$ python -q
>>> import numpy as np
>>> import numpy.linalg as la
>>> np.set_printoptions(precision=2, suppress=True, linewidth=120, floatmode="fixed")
>>> def rd(a):
...     return np.round(a, 2) + 0
... 
>>> arr = np.array([[0.0, 3.0, 0.0, 0.0],
...     [3.0, 0.0, 3.0, 0.0],
...     [0.0, 3.0, 2.0, 3.0],
...     [0.0, 0.0, 3.0, 1.0]])
>>> w, evecs = la.eigvalsh(arr)
Traceback (most recent call last):
  File "<python-input-5>", line 1, in <module>
    w, evecs = la.eigvalsh(arr)
    ^^^^^^^^
ValueError: too many values to unpack (expected 2)
>>> w, evecs = la.eigh(arr)
>>> np.abs(evecs[:, -1]).round(6).argmax()
np.int64(2)
>>> rd(evecs.T @ arr @ evecs)
array([[-4.18,  0.00,  0.00,  0.00],
       [ 0.00, -1.08,  0.00,  0.00],
       [ 0.00,  0.00,  2.36,  0.00],
       [ 0.00,  0.00,  0.00,  5.90]])
>>> np.unique(w.round(6) + 0, return_counts=True)[1]
array([1, 1, 1, 1])
>>> left, sig, VT = la.svd(arr, full_matrices=False)
>>> rd(left.T @ left)
array([[1.00, 0.00, 0.00, 0.00],
       [0.00, 1.00, 0.00, 0.00],
       [0.00, 0.00, 1.00, 0.00],
       [0.00, 0.00, 0.00, 1.00]])
>>> rd(np.sqrt((sig ** 2).sum())), rd(la.norm(arr))
(np.float64(7.68), np.float64(7.68))
>>> np.abs(left[:, 0]).round(6).argmax()
np.int64(2)
>>> np.allclose(left * sig @ VT, arr)
True
>>> left.shape, sig.shape, VT.shape
((4, 4), (4,), (4, 4))
>>> w, evecs = la.eigh(arr)
>>> vec = np.array([1, 2, 2, 2])
>>> vec @ arr @ vec
np.float64(72.0)
>>> np.abs(arr).sum(axis=1).max(), rd(np.abs(w).max())
(np.float64(8.0), np.float64(5.9))
>>> rd(vec @ arr @ vec / (vec @ vec)), rd(w[0]), rd(w[-1])
(np.float64(5.54), np.float64(-4.18), np.float64(5.9))
>>> T = np.stack([arr, -1 * arr, arr[::-1]])
>>> la.matrix_rank(T.reshape(3, -1))
np.int64(2)
>>> la.matrix_rank(T)
array([4, 4, 4])
>>> J = np.load("dump.npy")
>>> J
array([[-0.40,  0.30,  1.30, -2.50],
       [-0.20,  1.50, -0.10,  1.20],
       [-1.10,  0.27,  1.18, -2.48],
       [ 0.20,  0.50, -1.10, -0.50]])
>>> rng = np.random.default_rng(290)
>>> z = rng.permutation(4)
>>> z
array([0, 1, 3, 2])
>>> M2 = J[z][:, z]
>>> rd(la.det(M2)), rd(la.det(J[z]))
(np.float64(-4.54), np.float64(4.54))
>>> M2
array([[-0.40,  0.30, -2.50,  1.30],
       [-0.20,  1.50,  1.20, -0.10],
       [ 0.20,  0.50, -0.50, -1.10],
       [-1.10,  0.27, -2.48,  1.18]])
